% python3 -q
>>> import numpy as np
>>> np.set_printoptions(suppress=True, linewidth=120)
>>> rng = np.random.default_rng(109)
>>> m1 = rng.normal(size=(29, 10))
>>> m1 = 3 * m1 / np.linalg.norm(m1, axis=1, keepdims=True)
>>> m1.round(3)
array([[ 1.184,  1.588,  0.001, -1.797,  1.066,  0.553, -0.334, -0.075, -0.32 ,  0.431],
       [ 0.291, -1.085,  0.081, -0.81 , -1.529, -0.098,  1.123,  0.448,  0.499,  1.737],
       [ 0.748,  0.167, -0.141,  1.804, -0.476, -0.437,  1.001,  1.252, -1.147,  0.915],
       [ 0.026,  0.297, -0.207,  0.06 ,  1.615,  0.783, -0.58 , -0.259, -1.069, -2.024],
       [-0.506,  0.873,  0.683, -0.796,  2.339,  1.019, -0.516,  0.147,  0.203, -0.201],
       [ 1.582,  1.792,  0.101,  0.574,  0.498, -0.186, -1.046, -1.17 ,  0.385,  0.228],
       [ 0.087,  0.172,  0.293, -0.297, -1.579, -1.785,  1.011,  0.044, -1.24 , -0.739],
       [ 0.44 ,  1.538,  1.187,  0.407,  0.365, -1.16 ,  0.204, -0.612,  0.059, -1.723],
       [ 0.47 , -0.654,  0.919, -1.873,  0.635,  0.078, -0.881,  0.238, -1.048,  1.288],
       [-1.069,  1.485, -0.677, -1.033, -1.286,  0.148, -0.355, -0.773, -0.786, -1.053],
       [ 0.304,  0.125,  0.126, -2.132,  0.134, -1.055, -0.33 , -1.294,  0.274,  1.159],
       [-0.377,  0.166, -0.312, -1.488,  0.138, -1.339, -0.062,  0.701,  1.662, -1.205],
       [ 0.722,  1.314,  0.14 ,  0.236,  0.461,  0.46 , -0.146,  0.471, -2.224, -1.032],
       [-0.148,  0.976, -1.157, -1.226, -0.828,  0.566, -1.011,  0.572,  1.663,  0.248],
       [ 1.194,  0.795,  1.454, -0.386, -0.704,  0.841,  1.51 , -0.436,  0.663, -0.755],
       [-0.216, -1.222, -0.299, -0.712,  0.971, -0.028,  0.847,  1.364, -1.251,  1.334],
       [ 0.198,  0.38 , -0.469, -1.835, -1.125, -0.37 , -1.535,  0.03 ,  0.738, -0.961],
       [-0.493,  0.806, -1.321,  0.547, -1.465,  0.946, -0.087, -0.573, -0.188,  1.628],
       [-1.629, -1.519,  1.124,  1.077, -0.331,  0.907, -0.086,  0.777, -0.027,  0.263],
       [ 0.212, -0.498, -0.012,  0.514,  0.132, -1.289,  0.291,  2.357,  0.931,  0.504],
       [-0.309, -1.541, -0.37 , -1.204,  0.209, -1.971, -0.03 , -0.834,  0.067, -0.56 ],
       [ 0.539, -2.404, -0.533,  0.112,  1.181, -0.373, -0.761, -0.584,  0.335, -0.258],
       [-1.43 , -0.925, -1.329, -0.56 , -0.362,  0.93 , -0.034, -1.297, -0.327, -1.11 ],
       [-0.705, -0.501, -0.134, -0.577,  0.179,  1.118,  1.351,  1.929, -0.589, -0.851],
       [-0.703,  0.328, -0.638, -0.236, -1.583, -0.503,  1.243, -1.59 , -0.975, -0.387],
       [ 0.511, -1.008,  1.047,  1.475,  1.607,  0.481, -0.112, -1.258, -0.129,  0.166],
       [-1.986,  0.082,  0.161,  0.454,  1.999,  0.162,  0.345,  0.805, -0.137,  0.097],
       [-1.299, -0.795, -0.368, -1.348,  0.564,  0.343,  0.366, -0.099, -1.98 ,  0.478],
       [-0.122,  1.357,  0.577, -1.116, -1.442, -0.26 , -0.156,  0.031,  1.263,  1.34 ]])
>>> idx = m1[:, 3] > np.median(m1[:, 3])
>>> u = m1[idx].mean(axis=0) - m1[~idx].mean(axis=0)
>>> ((m1 - m1.mean(axis=0)) @ u > 0).astype(int)
array([0, 0, 1, 1, 0, 1, 1, 1, 0, 0, 0, 0, 1, 0, 1, 0, 0, 1, 1, 1, 0, 1, 0, 0, 1, 1, 1, 0, 0])
>>> idx.astype(int)
array([0, 0, 1, 1, 0, 1, 1, 1, 0, 0, 0, 0, 1, 0, 1, 0, 0, 1, 1, 1, 0, 1, 0, 0, 1, 1, 1, 0, 0])
>>> u.round(3)
array([ 0.338,  0.118,  0.371,  1.687,  0.145, -0.058,  0.303, -0.128, -0.345, -0.361])
